$ python3 -q
>>> import numpy as np
>>> from numpy import linalg as LA
>>> np.set_printoptions(precision=2, suppress=True, linewidth=200, sign=" ")
>>> E = np.array([[2, 0, 2, 0], [0, 1, 0, 1], [2, 0, 2, 0], [0, 1, 0, 1]])
>>> # equal to its transpose
>>> U, sv, Vt = LA.svd(E, full_matrices=False)
>>> np.round(Vt @ Vt.T, 2) + 0
array([[ 1.,  0.,  0.,  0.],
       [ 0.,  1.,  0.,  0.],
       [ 0.,  0.,  1.,  0.],
       [ 0.,  0.,  0.,  1.]])
>>> round(float(np.sqrt((sv ** 2).sum())), 2), round(float(LA.norm(E)), 2)
(4.47, 4.47)
>>> U.shape, sv.shape, Vt.shape
((4, 4), (4,), (4, 4))
>>> sv.round(2) + 0
array([ 4.,  2.,  0.,  0.])
>>> np.cumsum(sv ** 2) / np.sum(sv ** 2)
array([ 0.8,  1. ,  1. ,  1. ])
>>> A2 = np.array([[2, 0, 2],
...     [0, 0, 1],
...     [2, 2, 2],
...     [2, 2, 0],
...     [2, 0, 2],
...     [1, 0, 1],
...     [1, 1, 1]])
>>> basis = np.array([[3, -2, -2, -4, 1, 2], [5, 5, 3, 5, 2, 2], [-4, 3, -5, 2, 0, 2]])
>>> rng = np.random.default_rng(89626)
>>> K = A2 @ basis + 0.05 * rng.normal(size=(7, 6))
>>> K
array([[ -2.01,   2.03, -14.05,  -3.97,   1.95,   7.92],
       [ -4.04,   3.02,  -5.01,   1.89,  -0.02,   1.94],
       [  7.91,  11.97,  -7.95,   5.95,   6.02,  11.97],
       [ 16.  ,   6.01,   1.99,   2.01,   6.03,   8.  ],
       [ -2.13,   2.01, -13.93,  -4.06,   1.98,   8.02],
       [ -0.95,   1.04,  -7.03,  -2.02,   0.96,   3.95],
       [  3.97,   5.89,  -3.93,   2.94,   3.06,   5.96]])
>>> P = K @ LA.solve(K.T @ K, K.T)
>>> P.round(2) + 0
array([[ 0.8 , -0.1 , -0.01, -0.05,  0.02,  0.36,  0.12],
       [-0.1 ,  0.94,  0.  , -0.03,  0.01,  0.19,  0.07],
       [-0.01,  0.  ,  1.  ,  0.  ,  0.  ,  0.01,  0.  ],
       [-0.05, -0.03,  0.  ,  0.98,  0.  ,  0.1 ,  0.03],
       [ 0.02,  0.01,  0.  ,  0.  ,  1.  , -0.03, -0.01],
       [ 0.36,  0.19,  0.01,  0.1 , -0.03,  0.35, -0.22],
       [ 0.12,  0.07,  0.  ,  0.03, -0.01, -0.22,  0.92]])
>>> np.allclose(P @ P, P)
True
>>> np.round(LA.eigvalsh(P), 2) + 0
array([ 0.,  1.,  1.,  1.,  1.,  1.,  1.])
>>> P @ K[:, 2]
array([-14.05,  -5.01,  -7.95,   1.99, -13.93,  -7.03,  -3.93])
>>> W1 = np.array([[-5, -4, -1, 1, -5, -2],
...     [-5, 4, 1, 1, 1, -3],
...     [1, 5, 2, -5, -1, -5],
...     [1, -3, -1, 2, -2, -4],
...     [-2, 4, 3, 5, -5, 4],
...     [-3, 5, 1, 2, 0, 4]])
>>> b = np.array([0, 0, 1, 1, 1, 0])
>>> H = np.maximum(K @ W1 + b, 0)
>>> (H > 0).astype(int)
array([[ 0,  1,  0,  1,  1,  1],
       [ 0,  1,  0,  1,  1,  1],
       [ 0,  1,  1,  1,  0,  1],
       [ 0,  1,  1,  1,  0,  0],
       [ 0,  1,  0,  1,  1,  1],
       [ 0,  1,  0,  1,  1,  1],
       [ 0,  1,  1,  1,  0,  1]])
>>> LA.matrix_rank(H)
np.int64(5)
>>> (H > 0).mean(axis=0)
array([ 0.  ,  1.  ,  0.43,  1.  ,  0.57,  0.86])
>>> basis = np.array([[2, 5, 5], [4, 3, 1], [2, 2, 1], [0, 2, 5], [2, 4, 4], [1, 2, 4]])
>>> W1 @ basis
array([[-40, -61, -53],
       [  7, -11, -23],
       [ 19,   0, -37],
       [-20, -18, -13],
       [ 12,   6,  18],
       [ 20,  14,  17]])
>>> (H @ basis).round(6).argmax(axis=1)
array([ 2,  2,  2,  2,  2,  2,  2])
>>> vec = np.array([0, 9, 3, 2, 7, 7])
>>> y = K @ vec
>>> y
array([  37.32,   29.38,  221.76,  162.28,   38.24,   18.57,  110.21])
>>> y = y + 0.02 * rng.normal(size=7)
>>> y
array([  37.31,   29.39,  221.76,  162.26,   38.22,   18.56,  110.21])
>>> b, *_ = LA.lstsq(K, y)
>>> b.round()
array([ 0.,  9.,  3.,  2.,  7.,  7.])
>>> np.round(K.T @ (y - K @ b), 2) + 0
array([ 0.,  0.,  0.,  0.,  0.,  0.])
>>> W0 = np.loadtxt("case3.csv", delimiter=",")
>>> W0
array([[-16.04,  11.04,  43.42, -43.76],
       [-15.06,  11.8 ,  42.8 , -45.05],
       [ 47.03,  24.46,   3.02, -18.59],
       [ 43.75,  25.  ,   3.69, -19.17],
       [ 45.4 ,  23.74,   3.44, -17.01],
       [-16.56,  11.74,  44.79, -43.33],
       [  6.11, -22.56, -18.82,  -3.12],
       [  6.66, -22.86, -20.15,  -3.81],
       [  7.17, -23.23, -17.25,  -3.89],
       [ 48.25,  22.13,   5.12, -16.41],
       [-17.18,  10.81,  44.94, -45.06],
       [  5.49, -20.99, -19.1 ,  -4.4 ],
       [ 45.91,  25.08,   3.73, -17.86],
       [ 45.08,  24.09,   3.9 , -17.58],
       [-16.15,  12.34,  43.44, -43.13],
       [-16.95,  12.6 ,  44.79, -44.02],
       [  5.83, -20.77, -20.75,  -4.99],
       [ 47.72,  22.11,   3.97, -18.06]])
>>> d = LA.norm(W0[:, None] - W0[None], axis=-1)
>>> d.shape
(18, 18)
>>> (d + 1e9 * np.eye(18)).round(6).argmin(axis=1)
array([ 14,   0,  12,  13,  13,  15,   7,   6,   6,  17,   5,  16,  13,   4,   0,   5,  11,   9])
>>> LA.matrix_rank(d ** 2)
np.int64(6)
>>> P = W0 @ LA.solve(W0.T @ W0, W0.T)
>>> np.allclose(P @ P, P)
True
>>> np.round(LA.eigvalsh(P), 2) + 0
array([ 0.,  0.,  0.,  0.,  0.,  0.,  0.,  0.,  0.,  0.,  0.,  0.,  0.,  0.,  1.,  1.,  1.,  1.])
>>> round(float(np.trace(P)), 2)
4.0
>>> P @ W0[:, 2]
array([ 43.42,  42.8 ,   3.02,   3.69,   3.44,  44.79, -18.82, -20.15, -17.25,   5.12,  44.94, -19.1 ,   3.73,   3.9 ,  43.44,  44.79, -20.75,   3.97])
>>> np.diag(P)
array([ 0.17,  0.19,  0.17,  0.29,  0.14,  0.18,  0.21,  0.21,  0.37,  0.44,  0.18,  0.22,  0.17,  0.14,  0.16,  0.17,  0.37,  0.22])
